$ python -q
>>> import numpy as np
>>> from numpy import linalg as LA
>>> np.set_printoptions(precision=4, suppress=True, linewidth=100)
>>> th = np.deg2rad(36)
>>> F = np.eye(8)
>>> F[np.ix_([4, 3], [4, 3])] = [[np.cos(th), -np.sin(th)], [np.sin(th), np.cos(th)]]
>>> F
array([[ 1.    ,  0.    ,  0.    ,  0.    ,  0.    ,  0.    ,  0.    ,  0.    ],
       [ 0.    ,  1.    ,  0.    ,  0.    ,  0.    ,  0.    ,  0.    ,  0.    ],
       [ 0.    ,  0.    ,  1.    ,  0.    ,  0.    ,  0.    ,  0.    ,  0.    ],
       [ 0.    ,  0.    ,  0.    ,  0.809 ,  0.5878,  0.    ,  0.    ,  0.    ],
       [ 0.    ,  0.    ,  0.    , -0.5878,  0.809 ,  0.    ,  0.    ,  0.    ],
       [ 0.    ,  0.    ,  0.    ,  0.    ,  0.    ,  1.    ,  0.    ,  0.    ],
       [ 0.    ,  0.    ,  0.    ,  0.    ,  0.    ,  0.    ,  1.    ,  0.    ],
       [ 0.    ,  0.    ,  0.    ,  0.    ,  0.    ,  0.    ,  0.    ,  1.    ]])
>>> x = np.array([2, 1, 3, 2, 6, 4, 1, 0])
>>> np.sort(np.abs(np.degrees(np.angle(LA.eigvals(F)))))
array([ 0.,  0.,  0.,  0.,  0.,  0., 36., 36.])
>>> [p for p in range(1, 25) if np.allclose(LA.matrix_power(F, p), np.eye(8))]
[10, 20]
>>> 8 - LA.matrix_rank(F - np.eye(8), tol=1e-8)
np.int64(6)
>>> LA.inv(F)
array([[ 1.    ,  0.    ,  0.    ,  0.    ,  0.    ,  0.    ,  0.    ,  0.    ],
       [ 0.    ,  1.    ,  0.    ,  0.    ,  0.    ,  0.    ,  0.    ,  0.    ],
       [ 0.    ,  0.    ,  1.    ,  0.    ,  0.    ,  0.    ,  0.    ,  0.    ],
       [ 0.    ,  0.    ,  0.    ,  0.809 , -0.5878,  0.    ,  0.    ,  0.    ],
       [ 0.    ,  0.    ,  0.    ,  0.5878,  0.809 ,  0.    ,  0.    ,  0.    ],
       [ 0.    ,  0.    ,  0.    ,  0.    ,  0.    ,  1.    ,  0.    ,  0.    ],
       [ 0.    ,  0.    ,  0.    ,  0.    ,  0.    ,  0.    ,  1.    ,  0.    ],
       [ 0.    ,  0.    ,  0.    ,  0.    ,  0.    ,  0.    ,  0.    ,  1.    ]])
